$ python3 -q
>>> import numpy as np
>>> from numpy import linalg as LA
>>> np.set_printoptions(precision=2, suppress=True, linewidth=120)
>>> F = np.loadtxt("case8.csv", delimiter=",")
>>> F
array([[-1., -2.,  1.],
       [ 0., -1.,  2.]])
>>> f = np.array([-3, -2])
>>> np.polyval(f, F[1])
array([-2.,  1., -8.])
>>> np.cross(F[1, :3], F[0, :3])
array([ 3., -2., -1.])
>>> rng = np.random.default_rng(846)
>>> A = np.eye(3, dtype=int)[rng.permutation(3)] * np.array([1, -2, -2])
>>> print(A)
[[ 0  0 -2]
 [ 1  0  0]
 [ 0 -2  0]]
>>> LA.pinv(A)
array([[ 0. ,  1. ,  0. ],
       [ 0. ,  0. , -0.5],
       [-0.5,  0. ,  0. ]])
>>> A @ A.T
array([[4, 0, 0],
       [0, 1, 0],
       [0, 0, 4]])
>>> t = np.radians(15)
>>> Rm = np.eye(3)
>>> Rm[1, 1] = Rm[0, 0] = np.cos(t)
>>> Rm[1, 0], Rm[0, 1] = -np.sin(t), np.sin(t)
>>> print(Rm)
[[ 0.97  0.26  0.  ]
 [-0.26  0.97  0.  ]
 [ 0.    0.    1.  ]]
>>> out = A @ Rm.T
>>> np.allclose(LA.norm(A, axis=1), LA.norm(out, axis=1))
True
>>> out
array([[ 0.  ,  0.  , -2.  ],
       [ 0.97, -0.26,  0.  ],
       [-0.52, -1.93,  0.  ]])
>>> LA.svd(A, compute_uv=False), LA.svd(out, compute_uv=False)
(array([2., 2., 1.]), array([2., 2., 1.]))
>>> Uu, sv = LA.svd(A)
Traceback (most recent call last):
  File "<python-input-22>", line 1, in <module>
    Uu, sv = LA.svd(A)
    ^^^^^^
ValueError: too many values to unpack (expected 2)
>>> Uu, sv, Vh = LA.svd(A, full_matrices=False)
>>> sv
array([2., 2., 1.])
>>> print(np.cumsum(sv ** 2) / np.sum(sv ** 2))
[0.44 0.89 1.  ]
>>> Vh @ Vh.T
array([[1., 0., 0.],
       [0., 1., 0.],
       [0., 0., 1.]])
>>> Uu.T @ Uu
array([[1., 0., 0.],
       [0., 1., 0.],
       [0., 0., 1.]])
>>> Uu.shape, sv.shape, Vh.shape
((3, 3), (3,), (3, 3))
>>> data = np.load("block19.npy")
>>> print(data)
[[ 0 -2 -5  4]
 [ 0  0 -3  5]
 [ 0  0  0  4]
 [ 0  0  0  0]]
>>> # triangular: eigenvalues sit on the diagonal
>>> vec = np.array([-1, 2, 2, 0])
>>> data @ vec
array([-14,  -6,   0,   0])
>>> (data * vec).sum(axis=1)
array([-14,  -6,   0,   0])
>>> print((data @ vec).argmax())
2
>>> data * vec
array([[  0,  -4, -10,   0],
       [  0,   0,  -6,   0],
       [  0,   0,   0,   0],
       [  0,   0,   0,   0]])
>>> np.sign((data @ vec).round(6))
array([-1, -1,  0,  0])
>>> data @ np.eye(4)[1]
array([-2.,  0.,  0.,  0.])
>>> print(np.einsum("ij,j->i", data, vec))
[-14  -6   0   0]
>>> np.round(data @ LA.pinv(data) @ data, 2) + 0
array([[ 0., -2., -5.,  4.],
       [ 0.,  0., -3.,  5.],
       [ 0.,  0.,  0.,  4.],
       [ 0.,  0.,  0.,  0.]])
>>> LA.matrix_power(data - np.diag(np.diag(data)), 4)
array([[0, 0, 0, 0],
       [0, 0, 0, 0],
       [0, 0, 0, 0],
       [0, 0, 0, 0]])
>>> [int(LA.matrix_rank(LA.matrix_power(data, p))) for p in range(1, 5)]
[3, 2, 1, 0]
>>> Uu, sv, Vh = LA.svd(data)
>>> V = Vh[:(sv > 1e-8).sum()]
>>> vec = data[3] + 3 * data[0] + rng.integers(2) * np.eye(4)[1]
>>> vec
array([  0.,  -5., -15.,  12.])
>>> print(round(float(LA.norm(vec - V.T @ V @ vec)), 2))
0.0
>>> np.diag(V.T @ V)
array([0., 1., 1., 1.])
>>> print(np.allclose(V.T @ V @ vec, vec))
True
>>> LA.matrix_rank(np.vstack([data, vec]))
np.int64(3)
>>> arr = np.load("sample19.npy")
>>> arr
array([[ 0.2 , -0.98],
       [-0.98, -0.2 ]])
>>> vec = np.array([-1, -2])
>>> arr.T @ (arr @ vec)
array([-1., -2.])
>>> print(LA.inv(arr))
[[ 0.2  -0.98]
 [-0.98 -0.2 ]]
>>> np.sort(np.abs(np.degrees(np.angle(LA.eigvals(arr)))))
array([  0., 180.])
>>> np.abs(LA.eigvals(arr))
array([1., 1.])
>>> np.round(LA.det(arr), 2)
np.float64(-1.0)
>>> print(round(LA.norm(vec), 2), np.round(LA.norm(arr @ vec), 2))
2.24 2.24
>>> vals, V = LA.eigh(arr)
>>> np.round(LA.eigvalsh(arr + -1 * np.eye(2)), 2) + 0
array([-2.,  0.])
>>> vals
array([-1.,  1.])
>>> print(np.unique(vals.round(6) + 0, return_counts=True)[1])
[1 1]
>>> np.round(V.T @ arr @ V, 2) + 0
array([[-1.,  0.],
       [ 0.,  1.]])
>>> np.round(V.T @ V, 2) + 0
array([[1., 0.],
       [0., 1.]])
>>> vec = np.array([1, 1])
>>> y = arr @ vec
>>> beta, lr = np.zeros(2), 1 / LA.norm(arr, 2) ** 2
>>> for i in range(30):
...     beta -= lr * arr.T @ (arr @ beta - y)
...     if i % 5 == 0: print(i, round(LA.norm(arr @ beta - y), 2))
... 
0 0.0
5 0.0
10 0.0
15 0.0
20 0.0
25 0.0
>>> beta
array([1., 1.])
>>> round(float(LA.cond(arr)), 2)
1.0
>>> np.einsum("ij,ji->", data, data)
np.int64(0)
>>> round(float(LA.det(data[::-1])), 2)
0.0
>>> print(round(LA.det(2 * data), 2), round(float(LA.det(data)), 2))
0.0 0.0
>>> np.round(LA.det(data.T), 2)
np.float64(0.0)
>>> np.kron(np.eye(2, dtype=int), data)
array([[ 0, -2, -5,  4,  0,  0,  0,  0],
       [ 0,  0, -3,  5,  0,  0,  0,  0],
       [ 0,  0,  0,  4,  0,  0,  0,  0],
       [ 0,  0,  0,  0,  0,  0,  0,  0],
       [ 0,  0,  0,  0,  0, -2, -5,  4],
       [ 0,  0,  0,  0,  0,  0, -3,  5],
       [ 0,  0,  0,  0,  0,  0,  0,  4],
       [ 0,  0,  0,  0,  0,  0,  0,  0]])
>>> round(float(LA.eigvals(data).sum().real), 2)
0.0
